$ python -q
>>> import numpy as np
>>> np.set_printoptions(precision=2, suppress=True, linewidth=140)
>>> rd = lambda a: np.round(a, 2) + 0
>>> W0 = np.load("x.npy")
>>> W0
array([[ -1.03,   4.1 ,  -3.03],
       [ 15.59,  -3.74,   2.35],
       [ 13.38,   2.54,   2.05],
       [ 18.98,  -2.29,   7.12],
       [ 29.59,  -7.5 ,   3.96],
       [ 11.02,  -7.98,  -3.57],
       [ 38.39, -13.17,  -1.23],
       [-13.1 ,   5.44,  -4.16],
       [  5.76,   5.38,  -6.32],
       [  7.16,   7.02,  10.14],
       [-15.15, -16.8 ,  -0.2 ],
       [ 10.34,  -0.81,   5.72],
       [ -3.6 ,  -9.83,   6.15],
       [-10.76,   1.71,  -0.56],
       [-33.81,  -1.16,  -1.25],
       [ 24.99,   6.98,   0.8 ],
       [  5.25, -14.96,   5.27],
       [  7.95,   5.83,   2.65]])
>>> other = np.array([[2, 2], [1, 1], [1, 2]])
>>> np.vstack([W0, other.T]).shape
(20, 3)
>>> np.linalg.matrix_rank(W0 @ other)
np.int64(2)
>>> Xc = W0 - W0.mean(axis=0)
>>> evecs = np.linalg.svd(Xc)[2][:1]
>>> other = Xc - Xc @ evecs.T @ evecs
>>> rd(np.diag(evecs.T @ evecs))
array([0.99, 0.  , 0.  ])
>>> rd((Xc @ evecs.T).std(axis=0))
array([16.96])
>>> np.linalg.norm(other, axis=1).round(6).argmax()
np.int64(10)
>>> rng = np.random.default_rng(97649)
>>> E = rng.normal(size=(20, 4)) + 20 * np.array([4, -5, -2, -3])
>>> rd(E)
array([[  80.89, -100.36,  -40.41,  -60.81],
       [  80.41,  -99.81,  -39.02,  -58.33],
       [  79.96,  -99.82,  -39.75,  -60.12],
       [  79.99, -101.15,  -42.02,  -58.05],
       [  79.83,  -99.65,  -39.49,  -59.55],
       [  80.21,  -99.97,  -39.22,  -59.26],
       [  81.67,  -99.28,  -39.13,  -60.98],
       [  80.66,  -99.69,  -40.05,  -59.87],
       [  80.88, -100.62,  -39.67,  -59.01],
       [  79.59,  -99.45,  -40.58,  -61.59],
       [  79.94,  -99.92,  -39.85,  -61.49],
       [  80.3 ,  -96.85,  -41.28,  -60.43],
       [  81.92, -101.26,  -41.34,  -58.41],
       [  80.57, -100.8 ,  -38.32,  -59.29],
       [  81.91, -100.64,  -40.51,  -62.06],
       [  79.77, -100.83,  -42.78,  -60.98],
       [  79.98, -100.28,  -39.85,  -58.79],
       [  80.39, -100.23,  -41.14,  -59.02],
       [  81.47,  -98.25,  -40.64,  -57.64],
       [  80.69, -101.47,  -40.18,  -60.75]])
>>> left, sig, Vt = np.linalg.svd(E)
>>> rd(sig)
array([658.67,   5.47,   4.63,   3.63])
>>> print(np.argmax(sig[:-1] / (sig[1:] + 1e-6)) + 1)
1
>>> other = left[:, :1] @ np.diag(sig[:1]) @ Vt[:1]
>>> print(rd(np.linalg.norm(E - other, 2)), rd(sig[1]))
5.47 5.47
>>> np.linalg.matrix_rank(E, rtol=0.05)
np.int64(1)
>>> rd(np.linalg.norm(E - other) / np.linalg.norm(E))
np.float64(0.01)
>>> cov = np.cov(W0, rowvar=False)
>>> np.argsort(-W0.std(axis=0).round(6), kind="stable")
array([0, 1, 2])
>>> rd(np.corrcoef(W0.T))
array([[ 1.  , -0.08,  0.25],
       [-0.08,  1.  , -0.11],
       [ 0.25, -0.11,  1.  ]])
>>> cov.shape
(3, 3)
>>> rd(np.linalg.eigvalsh(cov)[::-1])
array([304.73,  61.35,  17.95])
>>> print(rd(np.median(W0, axis=0)))
[ 7.56 -0.98  1.42]
>>> mat = np.load("data.npy")
>>> mat
array([[ 0,  5,  2],
       [ 5,  6, 10],
       [ 2, 10,  2]])
>>> rd(np.poly(mat))
array([   1.,   -8., -117., -126.])
>>> np.kron(np.eye(2, dtype=int), mat)
array([[ 0,  5,  2,  0,  0,  0],
       [ 5,  6, 10,  0,  0,  0],
       [ 2, 10,  2,  0,  0,  0],
       [ 0,  0,  0,  0,  5,  2],
       [ 0,  0,  0,  5,  6, 10],
       [ 0,  0,  0,  2, 10,  2]])
>>> np.einsum("ii->", mat)
np.int64(8)
>>> print(rd(np.linalg.det(mat[::-1])))
-126.0
>>> T = np.stack([E, 2 * E, E[::-1]])
>>> T.shape
(3, 20, 4)
>>> print(np.linalg.matrix_rank(T.reshape(3, -1)))
2
>>> rd(np.linalg.norm(T, axis=(1, 2)))
array([ 658.72, 1317.44,  658.72])
>>> W1 = np.array([[3, 5, 3, 2], [1, 3, 2, 5], [5, 0, 3, 5]])
>>> coef = np.array([1, 3, -2, -1])
>>> hid = np.maximum(mat @ W1 + coef, 0)
>>> hid
array([[16, 18, 14, 34],
       [72, 46, 55, 89],
       [27, 43, 30, 63]])
>>> np.linalg.matrix_rank(hid)
np.int64(3)
>>> Z = np.array([[1, 0, 2], [1, 0, 0], [1, 1, 2], [3, 2, 0]])
>>> (hid @ Z).round(6).argmax(axis=1)
array([0, 0, 0])
>>> data = np.loadtxt("arr.csv", delimiter=",")
>>> data
array([[-2., -4., -3.],
       [ 2.,  4.,  3.],
       [ 4.,  8.,  6.],
       [ 2.,  4.,  3.]])
>>> r = np.linalg.matrix_rank(data)
>>> r
np.int64(1)
>>> N = np.linalg.svd(data)[2][r:].T
>>> np.allclose(data @ N, 0)
True
>>> print([int(np.linalg.matrix_rank(data[:, :j + 1])) for j in range(3)])
[1, 1, 1]
>>> rd(N @ N.T)
array([[ 0.86, -0.28, -0.21],
       [-0.28,  0.45, -0.41],
       [-0.21, -0.41,  0.69]])
>>> x = np.array([4, 3, -4])
>>> data @ np.ones(3)
array([-9.,  9., 18.,  9.])
>>> data @ x
array([-8.,  8., 16.,  8.])
>>> data @ np.eye(3)[0]
array([-2.,  2.,  4.,  2.])
>>> print((data * x).sum(axis=1))
[-8.  8. 16.  8.]
>>> (data @ x).argmax()
np.int64(2)
>>> left, sig, Vt = np.linalg.svd(data)
>>> np.argmax(sig[:-1] / (sig[1:] + 1e-6)) + 1
np.int64(1)
>>> rd(sig)
array([14.25,  0.  ,  0.  ])
>>> other = left[:, :1] @ np.diag(sig[:1]) @ Vt[:1]
>>> print(rd(np.abs(data - other).max()))
0.0
>>> rd(np.linalg.norm(data - other, 2)), rd(sig[1])
(np.float64(0.0), np.float64(0.0))
>>> np.linalg.matrix_rank(data, rtol=0.05)
np.int64(1)
>>> left, sig, Vt = np.linalg.svd(data, full_matrices=False)
>>> rd(left.T @ data @ Vt.T)
array([[14.25,  0.  ,  0.  ],
       [ 0.  ,  0.  ,  0.  ],
       [ 0.  ,  0.  ,  0.  ]])
>>> rd(sig)
array([14.25,  0.  ,  0.  ])
>>> print(rd(left.T @ left))
[[1. 0. 0.]
 [0. 1. 0.]
 [0. 0. 1.]]
>>> np.cumsum(sig ** 2) / np.sum(sig ** 2)
array([1., 1., 1.])
>>> print(left.shape, sig.shape, Vt.shape)
(4, 3) (3,) (3, 3)
>>> other = np.array([[2, 5], [2, -4], [1, 7]])
>>> np.einsum("ik,kj->ij", data, other)
array([[-15., -15.],
       [ 15.,  15.],
       [ 30.,  30.],
       [ 15.,  15.]])
>>> np.einsum("ij->j", data)
array([ 6., 12.,  9.])
>>> np.linalg.matrix_rank(data @ other)
np.int64(1)
>>> np.einsum("ij,ij->i", data, data)
array([ 29.,  29., 116.,  29.])
>>> other.T @ data.T
array([[-15.,  15.,  30.,  15.],
       [-15.,  15.,  30.,  15.]])
>>> K = np.load("sample17.npy")
>>> K
array([[ 1,  3,  3, -3, -2],
       [ 3,  1,  3,  3, -3],
       [ 3,  3,  1,  3,  3],
       [-3,  3,  3,  1,  3],
       [-2, -3,  3,  3,  1]])
>>> # symmetric, so the eigenvalues are real
>>> np.linalg.matrix_power(K, 3)
array([[ 76, 165, 111, -93, -95],
       [165,  91, 171, 135, -93],
       [111, 171, 127, 171, 111],
       [-93, 135, 171,  91, 165],
       [-95, -93, 111, 165,  76]])
>>> evals, evecs = np.linalg.eigh(K)
>>> print(rd(evals.sum()), np.trace(K))
5.0 5
>>> rd(np.abs(evecs[:, -1]))
array([0.22, 0.5 , 0.63, 0.5 , 0.22])
>>> rd(evecs.T @ K @ evecs)
array([[-6.  ,  0.  ,  0.  ,  0.  ,  0.  ],
       [ 0.  , -5.22,  0.  ,  0.  ,  0.  ],
       [ 0.  ,  0.  ,  1.43,  0.  ,  0.  ],
       [ 0.  ,  0.  ,  0.  ,  7.  ,  0.  ],
       [ 0.  ,  0.  ,  0.  ,  0.  ,  7.79]])
>>> np.abs(evecs[:, -1]).round(6).argmax()
np.int64(2)
>>> rd(evals)
array([-6.  , -5.22,  1.43,  7.  ,  7.79])
>>> np.unique(evals.round(6) + 0, return_counts=True)[1]
array([1, 1, 1, 1, 1])
>>> rd(np.linalg.eigvalsh(K @ K))
array([ 2.03, 27.24, 36.  , 49.  , 60.73])
>>> rd(evecs.T @ evecs)
array([[1., 0., 0., 0., 0.],
       [0., 1., 0., 0., 0.],
       [0., 0., 1., 0., 0.],
       [0., 0., 0., 1., 0.],
       [0., 0., 0., 0., 1.]])
>>> rd(np.linalg.svd(K, compute_uv=False))
array([7.79, 7.  , 6.  , 5.22, 1.43])
>>> x = np.array([3, 9, 2, 1, 2])
>>> a = np.maximum(K @ x, 0)
>>> np.tanh(K @ x)
array([ 1.,  1.,  1.,  1., -1.])
>>> K * (a > 1e-9)[:, None]
array([[ 1,  3,  3, -3, -2],
       [ 3,  1,  3,  3, -3],
       [ 3,  3,  1,  3,  3],
       [-3,  3,  3,  1,  3],
       [ 0,  0,  0,  0,  0]])
>>> np.maximum(K @ (3 * x), 0)
array([ 87,  63, 141,  93,   0])
>>> a
array([29, 21, 47, 31,  0])
>>> np.flatnonzero(a > 1e-9)
array([0, 1, 2, 3])
>>> K.T @ a
array([140, 342, 290, 148, 113])
>>> M = np.load("out8.npy")
>>> print(M)
[[0 1 0]
 [1 0 1]
 [0 1 0]]
>>> evals, evecs = np.linalg.eigh(M)
>>> x = np.array([3, 6, 0])
>>> rd(evecs * np.maximum(evals, 0) @ evecs.T)
array([[0.35, 0.5 , 0.35],
       [0.5 , 0.71, 0.5 ],
       [0.35, 0.5 , 0.35]])
>>> x @ M @ x / (x @ x), rd(evals[0]), rd(evals[-1])
(np.float64(0.8), np.float64(-1.41), np.float64(1.41))
>>> [round(float(np.linalg.det(M[:i, :i])), 2) + 0 for i in range(1, 4)]
[0.0, -1.0, 0.0]
>>> rd(np.linalg.eigvalsh(M).min())
np.float64(-1.41)
>>> u = np.array([-5, 1, 1, -3, 0]) + 0.5
>>> J = np.eye(5) - 2 * np.outer(u, u) / (u @ u)
>>> rd(J)
array([[-0.3 ,  0.43,  0.43, -0.72,  0.14],
       [ 0.43,  0.86, -0.14,  0.24, -0.05],
       [ 0.43, -0.14,  0.86,  0.24, -0.05],
       [-0.72,  0.24,  0.24,  0.6 ,  0.08],
       [ 0.14, -0.05, -0.05,  0.08,  0.98]])
>>> J.shape
(5, 5)
>>> np.linalg.matrix_rank(J)
np.int64(5)
>>> np.unravel_index(np.abs(J).argmax(), J.shape)
(np.int64(4), np.int64(4))
>>> print(rd(np.linalg.norm(J)))
2.24
>>> rd(J - J[0])
array([[ 0.  ,  0.  ,  0.  ,  0.  ,  0.  ],
       [ 0.73,  0.42, -0.58,  0.96, -0.19],
       [ 0.73, -0.58,  0.42,  0.96, -0.19],
       [-0.42, -0.19, -0.19,  1.32, -0.06],
       [ 0.44, -0.48, -0.48,  0.8 ,  0.84]])
>>> rd(J.sum(axis=1))
array([-0.01,  1.34,  1.34,  0.44,  1.11])
>>> rd(J.sum(axis=0))
array([-0.01,  1.34,  1.34,  0.44,  1.11])
